$ python -q
>>> import numpy as np
>>> from numpy import linalg as LA
>>> np.set_printoptions(suppress=True, linewidth=120)
>>> def tidy(a):
...     return np.round(a, 2) + 0
... 
>>> E = np.load("out8.npy")
>>> print(E)
[[10 -3 -7 -1 -4]
 [-3 10  4  4  4]
 [-7  4  7  4  4]
 [-1  4  4  6  0]
 [-4  4  4  0 12]]
>>> print(LA.cond(E) > 100)
True
>>> print([round(float(x), 2) for x in LA.svd(E, compute_uv=False)[:3]])
[23.9, 9.52, 8.04]
>>> print(tidy(LA.norm(E, 2) / LA.norm(E)))
0.88
>>> print(LA.matrix_rank(E, rtol=0.1))
4
>>> out = np.array([[3, 1], [2, 2]])
>>> Z = np.kron(out, E)
>>> print(Z)
[[ 30  -9 -21  -3 -12  10  -3  -7  -1  -4]
 [ -9  30  12  12  12  -3  10   4   4   4]
 [-21  12  21  12  12  -7   4   7   4   4]
 [ -3  12  12  18   0  -1   4   4   6   0]
 [-12  12  12   0  36  -4   4   4   0  12]
 [ 20  -6 -14  -2  -8  20  -6 -14  -2  -8]
 [ -6  20   8   8   8  -6  20   8   8   8]
 [-14   8  14   8   8 -14   8  14   8   8]
 [ -2   8   8  12   0  -2   8   8  12   0]
 [ -8   8   8   0  24  -8   8   8   0  24]]
>>> print(tidy(LA.norm(Z, 2)), tidy(LA.norm(out, 2) * LA.norm(E, 2)))
98.72 98.72
>>> print(Z.shape)
(10, 10)
>>> rk = LA.matrix_rank(Z)
>>> print(rk)
8
>>> ns = LA.svd(Z)[2][rk:].T
>>> print(LA.matrix_rank(Z.T @ Z), LA.matrix_rank(Z @ Z.T))
8 8
>>> print([int(LA.matrix_rank(np.delete(Z, i, axis=0))) for i in range(10)])
[8, 8, 8, 8, 8, 8, 8, 8, 8, 8]
>>> rng = np.random.default_rng(2406)
>>> labels = rng.permutation(5)
>>> print(labels)
[1 2 3 4 0]
>>> out = E[labels][:, labels]
>>> print(tidy(np.sort(np.abs(LA.eigvals(out)))))
[ 0.    3.54  8.04  9.52 23.9 ]
>>> print(np.diag(out))
[10  7  6 12 10]
>>> U, sigma, VT = LA.svd(E)
>>> print(tidy(sigma))
[23.9   9.52  8.04  3.54  0.  ]
>>> out = U[:, :4] @ np.diag(sigma[:4]) @ VT[:4]
>>> print(tidy(LA.norm(E - out, 2)), tidy(sigma[4]))
0.0 0.0
>>> print(tidy(np.abs(E - out).max()))
0.0
>>> print(LA.matrix_rank(out))
4
>>> A = np.loadtxt("sample15.csv", delimiter=",")
>>> print(tidy(A))
[[ 0.3  -0.39 -0.25]
 [-0.39  0.49  0.32]
 [-0.25  0.32  0.2 ]]
>>> vals, V = LA.eigh(A)
>>> x0 = np.array([2, 0, -2])
>>> print(tidy(x0 @ A @ x0))
4.02
>>> print(tidy(LA.eigvalsh(A[1:, 1:])))
[0.  0.7]
>>> print(tidy(V * np.maximum(vals, 0) @ V.T))
[[ 0.3  -0.39 -0.25]
 [-0.39  0.49  0.32]
 [-0.25  0.32  0.2 ]]
>>> cov = E.T @ E
>>> print(tidy(LA.eigvalsh(cov)[::-1]))
[571.18  90.7   64.59  12.53   0.  ]
>>> print(LA.matrix_rank(cov))
4
>>> print(tidy(LA.norm(A, 2) / LA.norm(A)))
1.0
>>> print(LA.cond(A) > 100)
True
>>> print(LA.matrix_rank(A, rtol=0.1))
1
>>> M = np.array([[1, 0, 0], [2, 1, 0], [3, 0, 1]])
>>> def softmax(z):
...     e = np.exp(z - z.max(axis=-1, keepdims=True))
...     return e / e.sum(axis=-1, keepdims=True)
... 
>>> print(tidy(softmax(M).sum(axis=1)))
[1. 1. 1.]
>>> print(tidy(softmax(M[1] + 5)))
[0.67 0.24 0.09]
>>> print(tidy(softmax(M[1])))
[0.67 0.24 0.09]
>>> scores = M @ M.T / np.sqrt(3)
>>> print(tidy(softmax(scores)))
[[0.17 0.3  0.53]
 [0.06 0.34 0.6 ]
 [0.02 0.09 0.9 ]]
>>> print(tidy(softmax(scores)[1] @ M))
[2.54 0.34 0.6 ]
>>> print(tidy(LA.norm(M, 1)), tidy(LA.norm(M, np.inf)))
6.0 4.0
>>> print(tidy(LA.norm(M, axis=1)))
[1.   2.24 3.16]
>>> print(tidy(LA.norm(M, "nuc")))
5.12
>>> print(tidy(LA.norm(M, axis=0)))
[3.74 1.   1.  ]
>>> print(LA.norm(M, axis=1).argmax())
2
>>> print(tidy(LA.norm(M[1], 1)), tidy(LA.norm(M[1], np.inf)))
3.0 2.0
>>> print(np.poly(M))
[ 1. -3.  3. -1.]
>>> print(np.kron(np.eye(2, dtype=int), M))
[[1 0 0 0 0 0]
 [2 1 0 0 0 0]
 [3 0 1 0 0 0]
 [0 0 0 1 0 0]
 [0 0 0 2 1 0]
 [0 0 0 3 0 1]]
>>> print(np.einsum("ij,ji->", M, M))
3
>>> u = np.array([-3, 1, 3, 1])
>>> F = np.outer(rng.normal(size=21), u) + 0.02 * rng.normal(size=(21, 4))
>>> print(tidy(F))
[[-1.96  0.63  2.01  0.62]
 [-4.7   1.59  4.68  1.56]
 [-2.04  0.67  2.04  0.63]
 [ 0.13 -0.02 -0.15 -0.06]
 [ 0.68 -0.22 -0.71 -0.25]
 [-2.58  0.89  2.59  0.85]
 [-1.16  0.36  1.18  0.4 ]
 [ 3.98 -1.34 -3.97 -1.3 ]
 [-2.27  0.76  2.29  0.74]
 [ 0.48 -0.15 -0.46 -0.15]
 [-1.48  0.47  1.49  0.5 ]
 [-5.02  1.68  5.07  1.67]
 [ 0.17 -0.07 -0.16 -0.08]
 [-0.5   0.17  0.48  0.2 ]
 [ 0.86 -0.26 -0.84 -0.32]
 [ 3.6  -1.2  -3.66 -1.21]
 [ 0.43 -0.16 -0.39 -0.13]
 [ 1.73 -0.56 -1.73 -0.57]
 [-8.9   2.98  8.9   2.95]
 [-1.04  0.35  1.03  0.35]
 [-1.98  0.67  2.02  0.66]]
>>> cen = F - F.mean(axis=0)
>>> V = LA.svd(cen)[2][:1]
>>> out = cen - cen @ V.T @ V
>>> print(tidy((cen @ V.T).std(axis=0)))
[4.2]
>>> print(tidy(np.cov(cen @ V.T, rowvar=False)))
18.53
>>> print([round(float(x), 2) for x in LA.svd(F, compute_uv=False)[:3]])
[20.5, 0.1, 0.09]
>>> print(round(np.log10(LA.cond(F))))
3
>>> print(LA.cond(F) > 100)
True
>>> print(tidy(np.abs(LA.svd(F)[2][-1])))
[0.65 0.64 0.38 0.15]
